In [1]: import numpy as np

In [2]: np.set_printoptions(suppress=True, linewidth=160)

In [3]: arr = np.loadtxt("run19.csv", delimiter=",")

In [4]: print(arr)
[[0. 0. 1. 0. 0. 1. 0. 1. 0. 0.]
 [0. 0. 0. 1. 0. 0. 1. 0. 1. 0.]
 [1. 0. 0. 0. 0. 1. 0. 0. 0. 1.]
 [0. 1. 0. 0. 1. 0. 1. 0. 1. 0.]
 [0. 0. 0. 1. 0. 0. 0. 0. 1. 0.]
 [1. 0. 1. 0. 0. 0. 0. 1. 0. 1.]
 [0. 1. 0. 1. 0. 0. 0. 0. 1. 0.]
 [1. 0. 0. 0. 0. 1. 0. 0. 0. 1.]
 [0. 1. 0. 1. 1. 0. 1. 0. 0. 0.]
 [0. 0. 1. 0. 0. 1. 0. 1. 0. 0.]]

In [5]: W = np.array([[1, 3, 2, 1],
   ...:     [2, 2, 1, 3],
   ...:     [3, 2, 1, 3],
   ...:     [1, 2, 1, 3],
   ...:     [2, 3, 0, 3],
   ...:     [3, 3, 2, 2],
   ...:     [0, 2, 2, 0],
   ...:     [1, 1, 1, 1],
   ...:     [1, 1, 3, 1],
   ...:     [0, 0, 0, 2]])

In [6]: coef = np.array([3, 4, 2, 7])

In [7]: hid = np.maximum(arr @ W + coef, 0)

In [8]: print(np.linalg.matrix_rank(hid))
4

In [9]: print((hid > 0).mean(axis=0))
[1. 1. 1. 1.]

In [10]: W2 = np.array([[1, 5], [2, 2], [1, -3], [-3, -4]])

In [11]: print(hid @ W2)
[[ -3.   0.]
 [ -2. -25.]
 [ -3. -11.]
 [ -2. -16.]
 [ -8. -23.]
 [ -8. -14.]
 [-10. -24.]
 [ -3. -11.]
 [ -8. -16.]
 [ -3.   0.]]

In [12]: print((hid @ W2).round(6).argmax(axis=1))
[1 0 0 0 0 0 0 0 0 1]

In [13]: X = np.load("block18.npy")

In [14]: print(X)
[[2. 1. 2.]
 [0. 2. 9.]
 [0. 5. 4.]]

In [15]: q, r_ = np.linalg.qr(X)

In [16]: print(np.round(np.abs(np.diag(r_)), 2))
[2.   5.39 6.87]

In [17]: print(np.allclose(r_.T @ r_, X.T @ X))
True

In [18]: print(np.round(q.T @ q, 2) + 0)
[[1. 0. 0.]
 [0. 1. 0.]
 [0. 0. 1.]]

In [19]: print(abs(r_[0, 0]), np.round(np.linalg.norm(X[:, 0]), 2))
2.0 2.0

In [20]: print(r_.round(2))
[[ 2.    1.    2.  ]
 [ 0.   -5.39 -7.06]
 [ 0.    0.   -6.87]]

In [21]: rng = np.random.default_rng(2362)

In [22]: lab = rng.permutation(3)

In [23]: print(lab)
[1 0 2]

In [24]: M2 = X[lab][:, lab]

In [25]: print(np.diag(M2))
[2. 2. 4.]

In [26]: print(np.trace(M2))
8.0

In [27]: print(np.allclose(M2, X))
False

In [28]: E = np.loadtxt("m.csv", delimiter=",")

In [29]: print(E)
[[ 0.  6.  0.  2.  5.]
 [ 6.  5.  0.  7.  0.]
 [ 5.  1.  2.  7. -2.]
 [ 9.  1.  9.  0. -5.]
 [ 0.  0.  0.  0. -1.]]

In [30]: print(np.round(np.linalg.norm(E), 2))
21.14

In [31]: print(E - E[0])
[[  0.   0.   0.   0.   0.]
 [  6.  -1.   0.   5.  -5.]
 [  5.  -5.   2.   5.  -7.]
 [  9.  -5.   9.  -2. -10.]
 [  0.  -6.   0.  -2.  -6.]]

In [32]: print(E.sum(axis=0))
[20. 13. 11. 16. -3.]

In [33]: print(np.round(np.linalg.svd(E, compute_uv=False), 2))
[16.71 11.26  6.1   1.79  0.64]

In [34]: print(np.diff(E, axis=0))
[[ 6. -1.  0.  5. -5.]
 [-1. -4.  2.  0. -2.]
 [ 4.  0.  7. -7. -3.]
 [-9. -1. -9.  0.  4.]]

In [35]: print(np.unravel_index(np.abs(E).argmax(), E.shape))
(np.int64(3), np.int64(0))

In [36]: f = np.array([-5, 5])

In [37]: print(np.cross(E[3, :3], E[4, :3]))
[0. 0. 0.]

In [38]: print(np.correlate(E[3], E[4], "full"))
[-9. -1. -9.  0.  5.  0.  0.  0.  0.]

In [39]: lab = rng.permutation(5)

In [40]: print(lab)
[2 1 4 0 3]

In [41]: M2 = E[lab][:, lab]

In [42]: print(np.trace(M2))
6.0

In [43]: print(np.round(np.sort(np.abs(np.linalg.eigvals(M2))), 2))
[ 1.    3.17  5.36  5.36 14.5 ]

In [44]: lab = rng.permutation(5)

In [45]: M2 = E[:, lab] * rng.choice([-1, 1], 5)

In [46]: print(M2)
[[ 5. -0. -0. -2.  6.]
 [ 0. -6. -0. -7.  5.]
 [-2. -5. -2. -7.  1.]
 [-5. -9. -9. -0.  1.]
 [-1. -0. -0. -0.  0.]]

In [47]: Uu, _, Vh = np.linalg.svd(E.T @ M2)

In [48]: print(np.round(np.linalg.lstsq(E, M2)[0], 2) + 0)
[[ 0. -1.  0.  0.  0.]
 [ 0.  0.  0.  0.  1.]
 [ 0.  0. -1.  0.  0.]
 [ 0.  0.  0. -1.  0.]
 [ 1.  0.  0.  0.  0.]]

In [49]: print(lab)
[4 0 2 3 1]

In [50]: W2 = np.sign(np.array([[-2, 1, -2, -2], [1, 1, 1, 1], [2, -2, -1, -2], [-2, -2, -1, 2]]))

In [51]: M2 = (np.tril(W2, -1) + np.eye(4)) @ (np.triu(W2, 1) + np.eye(4))

In [52]: ev = np.array([-1, 2, -1, 2])

In [53]: W0 = np.rint(M2 * ev @ np.linalg.inv(M2)) + 0

In [54]: print(W0)
[[ 20. -18. -12.  -9.]
 [ 30. -25. -18. -12.]
 [ 18. -18. -10.  -9.]
 [-42.  36.  24.  17.]]

In [55]: Uu, sig, Vh = np.linalg.svd(W0)

In [56]: print(np.argmax(sig[:-1] / (sig[1:] + 1e-6)) + 1)
1

In [57]: M2 = Uu[:, :1] @ np.diag(sig[:1]) @ Vh[:1]

In [58]: print(round(float(np.linalg.norm(W0 - M2, 2)), 2), round(float(sig[1]), 2))
2.67 2.67

In [59]: print(np.linalg.matrix_rank(M2))
1

In [60]: print(np.round(np.linalg.norm(W0 - M2) / np.linalg.norm(W0), 2))
0.03

In [61]: vec = np.array([7, 8, 4, 5])

In [62]: print((W0 @ vec).argmax())
3

In [63]: print((W0 * vec).sum(axis=1))
[ -97. -122. -103.  175.]

In [64]: print(W0 * vec)
[[ 140. -144.  -48.  -45.]
 [ 210. -200.  -72.  -60.]
 [ 126. -144.  -40.  -45.]
 [-294.  288.   96.   85.]]

In [65]: print(W0 @ vec)
[ -97. -122. -103.  175.]

In [66]: vec = np.array([1, -8, -2, 5])

In [67]: h1 = np.maximum(W0 @ vec, 0)

In [68]: print(np.maximum(W0 @ (3 * vec), 0))
[429. 618. 411.   0.]

In [69]: print(np.flatnonzero(h1 > 1e-9))
[0 1 2]

In [70]: print(W0.T @ h1)
[ 11506. -10190.  -6794.  -4992.]

In [71]: print(h1)
[143. 206. 137.   0.]

In [72]: print(W0 * (h1 > 1e-9)[:, None])
[[ 20. -18. -12.  -9.]
 [ 30. -25. -18. -12.]
 [ 18. -18. -10.  -9.]
 [ -0.   0.   0.   0.]]

In [73]: M = np.array([[0.0, 0.2, 0.0],
    ...:     [0.1, 1.6, -0.5],
    ...:     [0.6, 0.2, -0.8],
    ...:     [1.8, 0.0, 0.2],
    ...:     [0.3, -1.0, 0.9],
    ...:     [-0.8, -0.9, 0.7],
    ...:     [1.2, -0.4, 0.7],
    ...:     [0.6, -1.4, -0.7],
    ...:     [1.1, -0.7, -1.0],
    ...:     [-1.5, -0.7, -0.6]])

In [74]: print(M)
[[ 0.   0.2  0. ]
 [ 0.1  1.6 -0.5]
 [ 0.6  0.2 -0.8]
 [ 1.8  0.   0.2]
 [ 0.3 -1.   0.9]
 [-0.8 -0.9  0.7]
 [ 1.2 -0.4  0.7]
 [ 0.6 -1.4 -0.7]
 [ 1.1 -0.7 -1. ]
 [-1.5 -0.7 -0.6]]

In [75]: dist = np.linalg.norm(M[:, None] - M[None], axis=-1)

In [76]: print((dist + 1e9 * np.eye(10)).round(6).argmin(axis=1))
[2 0 0 6 6 4 3 8 7 5]

In [77]: print(np.flatnonzero(dist[2] < dist.mean() / 2))
[2]

In [78]: print(dist[2].round(2))
[1.   1.52 0.   1.57 2.1  2.33 1.72 1.6  1.05 2.29]

In [79]: print(np.round(np.linalg.norm(M - M.mean(axis=0), axis=1), 2))
[0.62 1.96 0.9  1.52 1.22 1.52 1.18 1.27 1.23 1.94]

In [80]: print(np.unravel_index(dist.round(6).argmax(), dist.shape))
(np.int64(3), np.int64(9))

In [81]: print(dist.shape)
(10, 10)

In [82]: print(dist.mean(axis=1).argmax())
1

In [83]: print(np.round(np.linalg.norm(M, axis=1), 2))
[0.2  1.68 1.02 1.81 1.38 1.39 1.45 1.68 1.64 1.76]

In [84]: print(dist[2].round(6).argsort(kind="stable")[:4])
[2 0 8 1]

In [85]: print(np.linalg.matrix_rank(dist ** 2))
5

In [86]: F = np.array([[52.0, 0.0, -21.0, 63.0, -63.0],
    ...:     [0.0, 3.0, 0.0, 0.0, 0.0],
    ...:     [-21.0, 0.0, 12.0, -27.0, 27.0],
    ...:     [63.0, 0.0, -27.0, 84.0, -81.0],
    ...:     [-63.0, 0.0, 27.0, -81.0, 84.0]])

In [87]: Uu, sig, Vh = np.linalg.svd(F)

In [88]: print(sig.round(2))
[223.   3.   3.   3.   3.]

In [89]: M2 = Uu[:, :1] @ np.diag(sig[:1]) @ Vh[:1]

In [90]: print(M2.round(2))
[[ 49.67   0.   -21.29  63.86 -63.86]
 [  0.     0.     0.     0.     0.  ]
 [-21.29   0.     9.12 -27.37  27.37]
 [ 63.86   0.   -27.37  82.1  -82.1 ]
 [-63.86   0.    27.37 -82.1   82.1 ]]

In [91]: print(np.linalg.matrix_rank(F, rtol=0.05))
1

In [92]: print(round(np.linalg.norm(F - M2, 2), 2), sig[1])
3.0 3.0

In [93]: M2 = np.linalg.inv(F)

In [94]: print(np.round(np.linalg.cond(F), 2))
74.33

In [95]: print(round(np.linalg.det(F) * np.linalg.det(M2), 2))
1.0

In [96]: print(M2.round(2))
[[ 0.26  0.    0.03 -0.09  0.09]
 [ 0.    0.33  0.    0.    0.  ]
 [ 0.03  0.    0.32  0.04 -0.04]
 [-0.09 -0.    0.04  0.21  0.12]
 [ 0.09  0.   -0.04  0.12  0.21]]

In [97]: print(np.round(np.linalg.det(F) * M2, 2))
[[ 4698.     0.   567. -1701.  1701.]
 [    0.  6021.     0.     0.     0.]
 [  567.     0.  5778.   729.  -729.]
 [-1701.    -0.   729.  3834.  2187.]
 [ 1701.     0.  -729.  2187.  3834.]]

In [98]: print((np.abs(M2) > 1e-9).astype(int))
[[1 0 1 1 1]
 [0 1 0 0 0]
 [1 0 1 1 1]
 [1 0 1 1 1]
 [1 0 1 1 1]]

In [99]: A = np.loadtxt("mat.csv", delimiter=",")

In [100]: print(A)
[[ 1.34 -2.    1.17 -2.    1.66]
 [-2.23 -2.   -0.61 -2.    5.23]
 [ 2.11 -2.    1.56 -2.    0.89]
 [ 0.2  -2.    0.6  -2.    2.8 ]
 [ 0.81 -2.    0.9  -2.    2.19]
 [ 0.26 -2.    0.63 -2.    2.74]
 [ 1.79 -2.    1.4  -2.    1.21]
 [-1.36 -2.   -0.18 -2.    4.36]
 [-0.56 -2.    0.22 -2.    3.56]
 [ 4.33 -2.    2.67 -2.   -1.33]
 [-2.22 -2.   -0.61 -2.    5.22]
 [ 2.16 -2.    1.58 -2.    0.84]
 [ 1.49 -2.    1.25 -2.    1.51]
 [ 3.42 -2.    2.21 -2.   -0.42]
 [-2.36 -2.   -0.68 -2.    5.36]
 [ 1.17 -2.    1.08 -2.    1.83]
 [ 2.26 -2.    1.63 -2.    0.74]
 [ 4.09 -2.    2.55 -2.   -1.09]
 [ 3.31 -2.    2.15 -2.   -0.31]
 [ 0.28 -2.    0.64 -2.    2.72]
 [-1.35 -2.   -0.17 -2.    4.35]
 [ 0.52 -2.    0.76 -2.    2.48]
 [ 3.87 -2.    2.44 -2.   -0.87]
 [ 3.19 -2.    2.1  -2.   -0.19]]

In [101]: print(np.round(np.linalg.eigvals(F).sum().real, 2))
235.0

In [102]: print(np.einsum("ii->", F))
235.0

In [103]: print(np.einsum("ij,ji->", F, F))
49765.0

In [104]: print(round(np.linalg.det(2 * F), 2), np.round(np.linalg.det(F), 2))
578016.0 18063.0

In [105]: print(round(np.linalg.det(F[::-1]), 2))
18063.0

In [106]: print(np.round(np.linalg.eigvals(F), 2))
[  3. 223.   3.   3.   3.]

In [107]: print(np.kron(np.eye(2, dtype=int), F))
[[ 52.   0. -21.  63. -63.   0.   0.  -0.   0.  -0.]
 [  0.   3.   0.   0.   0.   0.   0.   0.   0.   0.]
 [-21.   0.  12. -27.  27.  -0.   0.   0.  -0.   0.]
 [ 63.   0. -27.  84. -81.   0.   0.  -0.   0.  -0.]
 [-63.   0.  27. -81.  84.  -0.   0.   0.  -0.   0.]
 [  0.   0.  -0.   0.  -0.  52.   0. -21.  63. -63.]
 [  0.   0.   0.   0.   0.   0.   3.   0.   0.   0.]
 [ -0.   0.   0.  -0.   0. -21.   0.  12. -27.  27.]
 [  0.   0.  -0.   0.  -0.  63.   0. -27.  84. -81.]
 [ -0.   0.   0.  -0.   0. -63.   0.  27. -81.  84.]]
